% ipython --no-banner

In [1]: import numpy as np

In [2]: np.set_printoptions(precision=4, suppress=True, linewidth=140, floatmode="fixed")

In [3]: M = np.array([[1, -1], [1, 0], [1, 1], [1, 2]])

In [4]: M
Out[4]: 
array([[ 1, -1],
       [ 1,  0],
       [ 1,  1],
       [ 1,  2]])

In [5]: hat = M @ np.linalg.solve(M.T @ M, M.T)

In [6]: np.linalg.matrix_rank(np.eye(4) - hat)
Out[6]: np.int64(2)

In [7]: np.round(hat @ M[:, 1], 4) + 0
Out[7]: array([-1.0000,  0.0000,  1.0000,  2.0000])

In [8]: np.round((np.eye(4) - hat) @ M, 4) + 0
Out[8]: 
array([[0.0000, 0.0000],
       [0.0000, 0.0000],
       [0.0000, 0.0000],
       [0.0000, 0.0000]])

In [9]: np.round(np.linalg.eigvalsh(hat), 4) + 0
Out[9]: array([0.0000, 0.0000, 1.0000, 1.0000])

In [10]: hat
Out[10]: 
array([[ 0.7000,  0.4000,  0.1000, -0.2000],
       [ 0.4000,  0.3000,  0.2000,  0.1000],
       [ 0.1000,  0.2000,  0.3000,  0.4000],
       [-0.2000,  0.1000,  0.4000,  0.7000]])

In [11]: rng = np.random.default_rng(85581)

In [12]: A = np.array([[2, 0, 1, 2, 0],
    ...:     [-2, -1, -1, 0, -2],
    ...:     [-1, -2, 2, 0, 0],
    ...:     [2, -1, -2, 2, 1],
    ...:     [-1, 1, -2, 2, -2]]) * (rng.random((5, 5)) < 0.3)

In [13]: A
Out[13]: 
array([[ 2,  0,  0,  2,  0],
       [-2, -1, -1,  0,  0],
       [ 0,  0,  0,  0,  0],
       [ 0,  0,  0,  0,  0],
       [ 0,  0, -2,  0,  0]])

In [14]: # rows 2 and 3 are equal

In [15]: rank = np.linalg.matrix_rank(A)

In [16]: rank
Out[16]: np.int64(3)

In [17]: ns = np.linalg.svd(A)[2][rank:].T

In [18]: np.linalg.matrix_rank(A.T @ A), np.linalg.matrix_rank(A @ A.T)
Out[18]: (np.int64(3), np.int64(3))

In [19]: np.round(A @ ns, 4) + 0
Out[19]: 
array([[0.0000, 0.0000],
       [0.0000, 0.0000],
       [0.0000, 0.0000],
       [0.0000, 0.0000],
       [0.0000, 0.0000]])

In [20]: np.allclose(A @ ns, 0)
Out[20]: True

In [21]: [int(np.linalg.matrix_rank(A[:, :j + 1])) for j in range(5)]
Out[21]: [1, 2, 3, 3, 3]

In [22]: np.trace(A)
Out[22]: np.int64(1)

In [23]: np.sort(np.abs(np.linalg.eigvals(A)))
Out[23]: array([0.0000, 0.0000, 0.0000, 1.0000, 2.0000])

In [24]: hat = np.triu(np.array([[-1, 1, 1, 2, 2],
    ...:     [1, -2, 1, 1, -2],
    ...:     [1, 1, 0, -1, 0],
    ...:     [1, 0, 2, 0, 0],
    ...:     [1, 2, -2, 0, 2]]), 1) + np.eye(5)

In [25]: other = hat @ A @ np.linalg.inv(hat)

In [26]: np.linalg.matrix_rank(other)
Out[26]: np.int64(3)

In [27]: np.trace(other), np.trace(A)
Out[27]: (np.float64(1.0), np.int64(1))

In [28]: np.round(np.linalg.det(other), 4)
Out[28]: np.float64(0.0)

In [29]: hat @ A - A @ hat
Out[29]: 
array([[-2.0000, -3.0000, -7.0000, -4.0000, -4.0000],
       [ 0.0000,  2.0000,  7.0000,  4.0000,  2.0000],
       [ 0.0000,  0.0000,  0.0000,  0.0000,  0.0000],
       [ 0.0000,  0.0000,  0.0000,  0.0000,  0.0000],
       [ 0.0000,  0.0000,  0.0000, -2.0000,  0.0000]])

In [30]: np.linalg.norm(A, axis=0)
Out[30]: array([2.8284, 1.0000, 2.2361, 2.0000, 0.0000])

In [31]: round(np.linalg.norm(A, 1), 4), np.round(np.linalg.norm(A, np.inf), 4)
Out[31]: (np.float64(4.0), np.float64(4.0))

In [32]: np.linalg.norm(A, axis=1)
Out[32]: array([2.8284, 2.4495, 0.0000, 0.0000, 2.0000])
